In [1]: import numpy as np

In [2]: import numpy.linalg as la

In [3]: np.set_printoptions(precision=2, suppress=True, linewidth=140)

In [4]: def rd(a):
   ...:     return np.round(a, 2) + 0
   ...: 

In [5]: X = np.array([[2, -1, 8, -5, -4, 8, -6],
   ...:     [-1, 2, -1, 8, -5, -4, 8],
   ...:     [8, -1, 2, -1, 8, -5, -4],
   ...:     [-5, 8, -1, 2, -1, 8, -5],
   ...:     [-4, -5, 8, -1, 2, -1, 8],
   ...:     [8, -4, -5, 8, -1, 2, -1],
   ...:     [-6, 8, -4, -5, 8, -1, 2]])

In [6]: print(X)
[[ 2 -1  8 -5 -4  8 -6]
 [-1  2 -1  8 -5 -4  8]
 [ 8 -1  2 -1  8 -5 -4]
 [-5  8 -1  2 -1  8 -5]
 [-4 -5  8 -1  2 -1  8]
 [ 8 -4 -5  8 -1  2 -1]
 [-6  8 -4 -5  8 -1  2]]

In [7]: x = np.array([-7, 8, -3, 8, -3, -2, 0])

In [8]: target = X @ x

In [9]: print(target)
[-90 113 -92 105 -48 -10  56]

In [10]: print(rd(la.solve(X.T, X[4])))
[0. 0. 0. 0. 1. 0. 0.]

In [11]: print(np.trace(X))
14

In [12]: print(la.matrix_power(X, 3))
[[  336  -434  2212 -1691 -1016  2683 -2534]
 [ -434  -318  -972  2444 -1216 -1386  2683]
 [ 2212  -972    66  -562  1818 -1216 -1016]
 [-1691  2444  -562  -556  -562  2444 -1691]
 [-1016 -1216  1818  -562    66  -972  2212]
 [ 2683 -1386 -1216  2444  -972  -318  -434]
 [-2534  2683 -1016 -1691  2212  -434   336]]

In [13]: print(np.allclose(X, X.T))
True

In [14]: print(rd(np.abs(la.eigvals(X)).max()))
19.3

In [15]: basis = np.array([[-1, 0, 0], [-3, 3, -1], [0, -3, 1]])

In [16]: rng = np.random.default_rng(907)

In [17]: F = (rng.random((13, 3)) < 0.25) @ basis

In [18]: print(F)
[[-3  3 -1]
 [ 0  0  0]
 [ 0  0  0]
 [-4  3 -1]
 [-4  3 -1]
 [-3  0  0]
 [-4  3 -1]
 [-3  3 -1]
 [ 0  0  0]
 [-3  0  0]
 [-1  0  0]
 [-3  3 -1]
 [ 0 -3  1]]

In [19]: # looks like rank 2

In [20]: print(np.all(la.eigvalsh(X) > 0))
False

In [21]: print(rd(la.eigvalsh(X).min()))
-19.3

In [22]: def softmax(z):
    ...:     e = np.exp(z - z.max(axis=-1, keepdims=True))
    ...:     return e / e.sum(axis=-1, keepdims=True)
    ...: 

In [23]: print(rd(softmax(F[10])))
[0.16 0.42 0.42]

In [24]: print(rd(softmax(10 * F[10])))
[0.  0.5 0.5]

In [25]: print(rd(softmax(F).sum(axis=1)))
[1. 1. 1. 1. 1. 1. 1. 1. 1. 1. 1. 1. 1.]

In [26]: att = F @ F.T / np.sqrt(3)

In [27]: print(rd(softmax(att)[10] @ F))
[-3.23  2.16 -0.72]

In [28]: z = F[:, 1] > np.median(F[:, 1])

In [29]: r0 = F[z].mean(axis=0) - F[~z].mean(axis=0)

In [30]: print(rd(r0))
[-2.5   3.43 -1.14]

In [31]: print(((F - F.mean(axis=0)) @ r0 > 0).astype(int))
[1 0 0 1 1 0 1 1 0 0 0 1 0]

In [32]: out = F + rng.integers(-2, 3, (13, 2)) @ rng.integers(-2, 3, (2, 3))

In [33]: print(out)
[[ -1   3   1]
 [ -2   4  -2]
 [ -5   6  -5]
 [ -6   5  -3]
 [ -1  -1   2]
 [ -8   6  -5]
 [-10  11  -7]
 [ -6   7  -4]
 [ -6   8  -6]
 [ -2   0   1]
 [  2  -2   3]
 [ -5   3  -3]
 [  0  -3   1]]

In [34]: print(rd(la.svd(out - F, compute_uv=False)))
[24.01  3.38  0.  ]

In [35]: print(out - F)
[[ 2  0  2]
 [-2  4 -2]
 [-5  6 -5]
 [-2  2 -2]
 [ 3 -4  3]
 [-5  6 -5]
 [-6  8 -6]
 [-3  4 -3]
 [-6  8 -6]
 [ 1  0  1]
 [ 3 -2  3]
 [-2  0 -2]
 [ 0  0  0]]

In [36]: print(np.abs(out - F).sum(axis=1))
[ 4  8 16  6 10 16 20 10 20  2  8  4  0]

In [37]: K = np.loadtxt("test11.csv", delimiter=",")

In [38]: print(K)
[[181.  81. -26. -44.  13.]
 [ 81. 134.   8.  41.  17.]
 [-26.   8.   9.   5.  -1.]
 [-44.  41.   5. 199.  40.]
 [ 13.  17.  -1.  40.  43.]]

In [39]: # symmetric

In [40]: U, sig, VT = la.svd(K)

In [41]: print(rd(sig))
[247.67 229.01  60.15  29.18   0.  ]

In [42]: out = U[:, :4] @ np.diag(sig[:4]) @ VT[:4]

In [43]: print(la.matrix_rank(K, rtol=0.05))
4

In [44]: print(rd(np.abs(K - out).max()))
0.0

In [45]: A = np.minimum.outer(np.arange(1, 7), np.arange(1, 7)) * -1

In [46]: print(A)
[[-1 -1 -1 -1 -1 -1]
 [-1 -2 -2 -2 -2 -2]
 [-1 -2 -3 -3 -3 -3]
 [-1 -2 -3 -4 -4 -4]
 [-1 -2 -3 -4 -5 -5]
 [-1 -2 -3 -4 -5 -6]]

In [47]: # symmetric

In [48]: x = np.array([2, 1, 2, 1, 1, 0])

In [49]: target = A @ x

In [50]: beta, lr = np.zeros(6), 1 / la.norm(A, 2) ** 2

In [51]: for i in range(300):
    ...:     beta -= lr * A.T @ (A @ beta - target)
    ...:     if i % 50 == 0: print(i, round(la.norm(A @ beta - target), 2))
    ...: 
0 4.09
50 2.12
100 1.14
150 0.68
200 0.49
250 0.41

In [52]: print(rd(la.cond(A)))
64.89

In [53]: x = np.array([5, -2, 4, 4, 4, 4])

In [54]: target = A @ x

In [55]: print(target)
[-19 -33 -49 -61 -69 -73]

In [56]: print(rd(la.solve(A, target + A[:, 5])))
[ 5. -2.  4.  4.  4.  5.]

In [57]: print(rd(la.solve(A, target)))
[ 5. -2.  4.  4.  4.  4.]

In [58]: print(rd(la.solve(A, A[:, 1])))
[0. 1. 0. 0. 0. 0.]
